$ python3 -q
>>> import numpy as np
>>> np.set_printoptions(suppress=True, linewidth=140)
>>> K = np.diag(5 * np.array([-1, 0, 5, 0, -1])) + np.array([[3, 1, 3, 1, 3],
...     [1, 1, 2, 2, 3],
...     [3, 3, 0, 1, 0],
...     [1, 3, 2, 2, 1],
...     [2, 1, 3, 1, 1]])
>>> print(K)
[[-2  1  3  1  3]
 [ 1  1  2  2  3]
 [ 3  3 25  1  0]
 [ 1  3  2  2  1]
 [ 2  1  3  1 -4]]
>>> # column 2 dominates
>>> print(np.round(np.linalg.det(K[::-1]), 2))
-1084.0
>>> print(np.round(np.poly(K), 2))
[   1.  -22. -118.  442. 1495. 1084.]
>>> print(np.round(np.linalg.det(2 * K), 2), round(float(np.linalg.det(K)), 2))
-34688.0 -1084.0
>>> print(np.round(np.linalg.eigvals(K).sum().real, 2))
22.0
>>> r0 = np.array([0, 0, 2])
>>> print(np.polyval(r0, K[2]))
[2 2 2 2 2]
>>> print(np.convolve(K[2], r0))
[ 0  0  6  6 50  2  0]
>>> print(np.correlate(K[2], K[1], "full"))
[ 9 15 87 62 58 30 26  1  0]
>>> print(np.cross(K[2, :3], K[1, :3]))
[-19  19   0]
>>> rng = np.random.default_rng(27)
>>> A = np.eye(4, dtype=int)[rng.permutation(4)]
>>> print(A)
[[0 0 0 1]
 [1 0 0 0]
 [0 0 1 0]
 [0 1 0 0]]
>>> print(np.round(np.linalg.norm(A, "nuc"), 2))
4.0
>>> print(round(np.linalg.norm(A[2], 1), 2), np.round(np.linalg.norm(A[2], np.inf), 2))
1.0 1.0
>>> print(A[2] @ A[0])
0
>>> Q, vecs = np.linalg.qr(A[:, :3])[0], np.linalg.qr(A[:, 3:])[0]
>>> sig = np.linalg.svd(Q.T @ vecs, compute_uv=False)
>>> print(sig)
[0.]
>>> print(A.sum(axis=1))
[1 1 1 1]
>>> print(np.round(np.sort(np.abs(np.linalg.eigvals(A)))[::-1], 2))
[1. 1. 1. 1.]
>>> print(np.linalg.matrix_power(A, 100))
[[0 0 0 1]
 [1 0 0 0]
 [0 0 1 0]
 [0 1 0 0]]
>>> print(A @ np.ones(4))
[1. 1. 1. 1.]
>>> pr = np.eye(4)[3]
>>> for _ in range(4):
...     pr = pr @ A
...     print(pr.round(2))
... 
[0. 1. 0. 0.]
[1. 0. 0. 0.]
[0. 0. 0. 1.]
[0. 1. 0. 0.]
>>> r0, v = A[1], A[0]
>>> print(r0 @ v)
0
>>> pr = (r0 @ v) / (r0 @ r0) * r0
>>> print(round(np.linalg.norm(r0 + v) ** 2 + np.linalg.norm(r0 - v) ** 2, 2))
4.0
>>> print(np.outer(r0, v))
[[0 0 0 1]
 [0 0 0 0]
 [0 0 0 0]
 [0 0 0 0]]
>>> print(v - pr)
[0. 0. 0. 1.]
>>> print(A @ A)
[[0 1 0 0]
 [0 0 0 1]
 [0 0 1 0]
 [1 0 0 0]]
>>> print((A != 0).astype(int))
[[0 0 0 1]
 [1 0 0 0]
 [0 0 1 0]
 [0 1 0 0]]
>>> print(np.round(np.sort(np.linalg.eigvals(A).real), 2))
[-0.5 -0.5  1.   1. ]
>>> print(np.flatnonzero(np.linalg.matrix_power((A != 0) + (A.T != 0) + np.eye(4), 4)[3]))
[0 1 3]
>>> m1 = np.loadtxt("layer19.csv", delimiter=",")
>>> print(m1)
[[-8.77  4.29  3.98]
 [-8.98  4.94  4.09]
 [-9.69  3.51  2.83]
 [-7.87  2.37  0.73]
 [-8.6   4.37  4.  ]
 [-7.53  2.45  2.47]
 [-9.03  4.61  3.25]
 [-8.64  4.46  2.4 ]
 [-9.93  4.49  3.15]
 [-7.97  2.02  3.72]
 [-7.29  3.52  1.66]]
>>> left, sig, vt = np.linalg.svd(m1)
>>> print(sig.round(2))
[32.73  2.96  2.28]
>>> print(np.argmax(sig[:-1] / (sig[1:] + 1e-6)) + 1)
1
>>> M2 = left[:, :1] @ np.diag(sig[:1]) @ vt[:1]
>>> print(np.round(np.linalg.norm(m1 - M2) / np.linalg.norm(m1), 2))
0.11
>>> M2 = np.array([[0.5], [0.5], [-0.3], [-0.6]])
>>> Z = np.array([[0.6, 0.5]])
>>> arr = M2 @ Z
>>> print(arr)
[[ 0.3   0.25]
 [ 0.3   0.25]
 [-0.18 -0.15]
 [-0.36 -0.3 ]]
>>> print(np.round(arr - arr[0], 2))
[[ 0.    0.  ]
 [ 0.    0.  ]
 [-0.48 -0.4 ]
 [-0.66 -0.55]]
>>> print(np.round(arr.sum(axis=1), 2))
[ 0.55  0.55 -0.33 -0.66]
>>> print(np.abs(arr).max())
0.36
>>> print(np.unravel_index(np.abs(arr).argmax(), arr.shape))
(np.int64(3), np.int64(0))
>>> print(np.round(np.linalg.svd(arr, compute_uv=False), 2) + 0)
[0.76 0.  ]
>>> print(np.round(np.linalg.norm(arr), 2))
0.76
>>> left, sig, vt = np.linalg.svd(arr)
>>> vecs = vt[:(sig > 1e-8).sum()]
>>> x = arr[3] + -2 * arr[2] + rng.integers(2) * np.eye(2)[1]
>>> print(x)
[0. 1.]
>>> print(np.allclose(vecs.T @ vecs @ x, x))
False
>>> print(np.round(np.diag(vecs.T @ vecs), 2))
[0.59 0.41]
>>> r0 = np.array([-1, -3, -1, -2]) + 0.5
>>> J = np.outer(r0, r0) / (r0 @ r0)
>>> print(J.round(2))
[[0.03 0.14 0.03 0.08]
 [0.14 0.69 0.14 0.42]
 [0.03 0.14 0.03 0.08]
 [0.08 0.42 0.08 0.25]]
>>> # columns 0 and 2 are equal
>>> print(np.allclose(J, J.T))
True
>>> print(round(np.abs(np.linalg.eigvals(J)).max(), 2))
1.0
>>> data = np.loadtxt("dump.csv", delimiter=",")
>>> print(data)
[[ 0.   0.1 -0.2  0.6]
 [-1.3 -0.7 -0.7  2.9]
 [ 1.1  1.2  0.6 -0.8]
 [-2.  -1.1  0.1 -0.2]
 [-1.7  0.  -0.1  2.7]
 [-0.6 -0.1  0.   0.7]
 [ 2.1  0.5 -1.2 -1.8]
 [ 2.1  0.5  0.6  0.4]
 [ 0.7  0.   0.6  0.7]
 [ 0.   0.6 -1.1  1.3]
 [ 0.3  0.4 -1.2  0.7]
 [-1.1  1.  -2.5 -1.1]
 [ 1.4  0.   0.6  0.2]
 [ 0.5 -0.1  0.5  0.6]
 [-0.1  0.9  0.5  0.2]
 [ 0.2  1.4 -0.4 -0.5]
 [-3.   4.8 -0.6  4.8]
 [-0.9  0.5 -0.6 -0.4]
 [-0.8  1.4  0.9 -1.2]
 [-0.2 -1.6 -1.1 -0.7]
 [ 1.1 -0.6 -0.9 -1.6]
 [ 1.9 -0.4 -1.7 -1.5]
 [ 0.4 -1.6  0.6  0.5]
 [-1.2 -1.2  0.3 -1.6]
 [-0.8  0.2 -0.5 -0.6]
 [ 1.7  0.1  1.1 -1.4]
 [-1.2 -1.4  1.2 -0.7]
 [-0.1  0.5  0.1  1.3]]
>>> Xc = (data - data.mean(axis=0)) / data.std(axis=0)
>>> print(np.round(Xc.std(axis=0), 2))
[1. 1. 1. 1.]
>>> print(np.argwhere(np.abs(Xc) > 2))
[[11  2]
 [16  0]
 [16  1]
 [16  3]]
>>> beta = np.linalg.lstsq(np.delete(Xc, 0, axis=1), Xc[:, 0])[0]
>>> print(round(float(1 - np.var(Xc[:, 0] - np.delete(Xc, 0, axis=1) @ beta)), 2))
0.25
